% ipython --no-banner

In [1]: import numpy as np

In [2]: import numpy.linalg as la

In [3]: np.set_printoptions(precision=2, suppress=True, linewidth=200)

In [4]: E = np.array([[2, 4, 5, 1, 3],
   ...:     [4, 3, 3, 3, 4],
   ...:     [1, 3, 5, 3, 1],
   ...:     [0, 1, 1, 0, 4],
   ...:     [2, 2, 5, 3, 4],
   ...:     [0, 2, 5, 4, 3],
   ...:     [1, 5, 5, 5, 0]])

In [5]: E[:, 0] = -2 * E[:, 4]

In [6]: E
Out[6]: 
array([[-6,  4,  5,  1,  3],
       [-8,  3,  3,  3,  4],
       [-2,  3,  5,  3,  1],
       [-8,  1,  1,  0,  4],
       [-8,  2,  5,  3,  4],
       [-6,  2,  5,  4,  3],
       [ 0,  5,  5,  5,  0]])

In [7]: np.round(np.trace(la.pinv(E) @ E), 2)
Out[7]: np.float64(4.0)

In [8]: np.abs(np.diag(la.qr(E)[1])) > 1e-9
Out[8]: array([ True,  True,  True,  True, False])

In [9]: round(la.norm(E, 2) / la.norm(E), 2)
Out[9]: np.float64(0.92)

In [10]: la.matrix_rank(E, rtol=0.1)
Out[10]: np.int64(3)

In [11]: la.cond(E) > 100
Out[11]: np.True_

In [12]: [round(float(x), 2) for x in la.svd(E, compute_uv=False)[:3]]
Out[12]: [22.59, 9.21, 2.73]

In [13]: U, s, Vh = la.svd(E)

In [14]: vecs = Vh[:(s > 1e-8).sum()]

In [15]: rng = np.random.default_rng(15)

In [16]: x0 = E[5] + 4 * E[0] + rng.integers(2) * np.eye(5)[4]

In [17]: x0
Out[17]: array([-30.,  18.,  25.,   8.,  16.])

In [18]: np.diag(vecs.T @ vecs)
Out[18]: array([0.8, 1. , 1. , 1. , 0.2])

In [19]: U, s, Vh = la.svd(E)

In [20]: np.argmax(s[:-1] / (s[1:] + 1e-6)) + 1
Out[20]: np.int64(4)

In [21]: other = U[:, :4] @ np.diag(s[:4]) @ Vh[:4]

In [22]: other.round(2) + 0
Out[22]: 
array([[-6.,  4.,  5.,  1.,  3.],
       [-8.,  3.,  3.,  3.,  4.],
       [-2.,  3.,  5.,  3.,  1.],
       [-8.,  1.,  1.,  0.,  4.],
       [-8.,  2.,  5.,  3.,  4.],
       [-6.,  2.,  5.,  4.,  3.],
       [ 0.,  5.,  5.,  5.,  0.]])

In [23]: la.matrix_rank(other)
Out[23]: np.int64(4)

In [24]: round(np.abs(E - other).max(), 2)
Out[24]: np.float64(0.0)

In [25]: t3 = np.stack([E, -1 * E, E[::-1]])

In [26]: t3.shape
Out[26]: (3, 7, 5)

In [27]: np.einsum("bij,cij->bc", t3, t3)
Out[27]: 
array([[ 607, -607,  488],
       [-607,  607, -488],
       [ 488, -488,  607]])

In [28]: la.matrix_rank(t3)
Out[28]: array([4, 4, 4])

In [29]: la.matrix_rank(t3.reshape(3, -1))
Out[29]: np.int64(2)

In [30]: t3.sum(axis=0)
Out[30]: 
array([[ 0,  5,  5,  5,  0],
       [-6,  2,  5,  4,  3],
       [-8,  2,  5,  3,  4],
       [-8,  1,  1,  0,  4],
       [-2,  3,  5,  3,  1],
       [-8,  3,  3,  3,  4],
       [-6,  4,  5,  1,  3]])

In [31]: m1 = np.loadtxt("a.csv", delimiter=",")

In [32]: m1
Out[32]: 
array([[-0.07,  0.33, -0.01],
       [-0.1 , -0.1 ,  0.74],
       [ 0.1 , -0.23, -0.06],
       [ 0.65,  0.04,  0.09],
       [ 0.  , -0.41,  0.18],
       [ 0.26, -0.33, -0.47],
       [-0.29, -0.32, -0.15],
       [ 0.03, -0.66,  0.16],
       [ 0.43,  0.09,  0.35],
       [-0.46,  0.03,  0.12]])

In [33]: cov = np.cov(m1, rowvar=False)

In [34]: np.round(np.corrcoef(m1[:, 2], m1[:, 0])[0, 1], 2)
Out[34]: np.float64(-0.06)

In [35]: np.polyfit(m1[:, 2], m1[:, 0], 1)
Out[35]: array([-0.06,  0.06])

In [36]: np.median(m1, axis=0)
Out[36]: array([ 0.02, -0.16,  0.1 ])

In [37]: np.round(m1.T @ m1, 2) + 0
Out[37]: 
array([[1., 0., 0.],
       [0., 1., 0.],
       [0., 0., 1.]])

In [38]: la.pinv(m1)
Out[38]: 
array([[-0.07, -0.1 ,  0.1 ,  0.65,  0.  ,  0.26, -0.29,  0.03,  0.43, -0.46],
       [ 0.33, -0.1 , -0.23,  0.04, -0.41, -0.33, -0.32, -0.66,  0.09,  0.03],
       [-0.01,  0.74, -0.06,  0.09,  0.18, -0.47, -0.15,  0.16,  0.35,  0.12]])

In [39]: round(m1[:, 1] @ m1[:, 0], 2)
Out[39]: np.float64(-0.0)
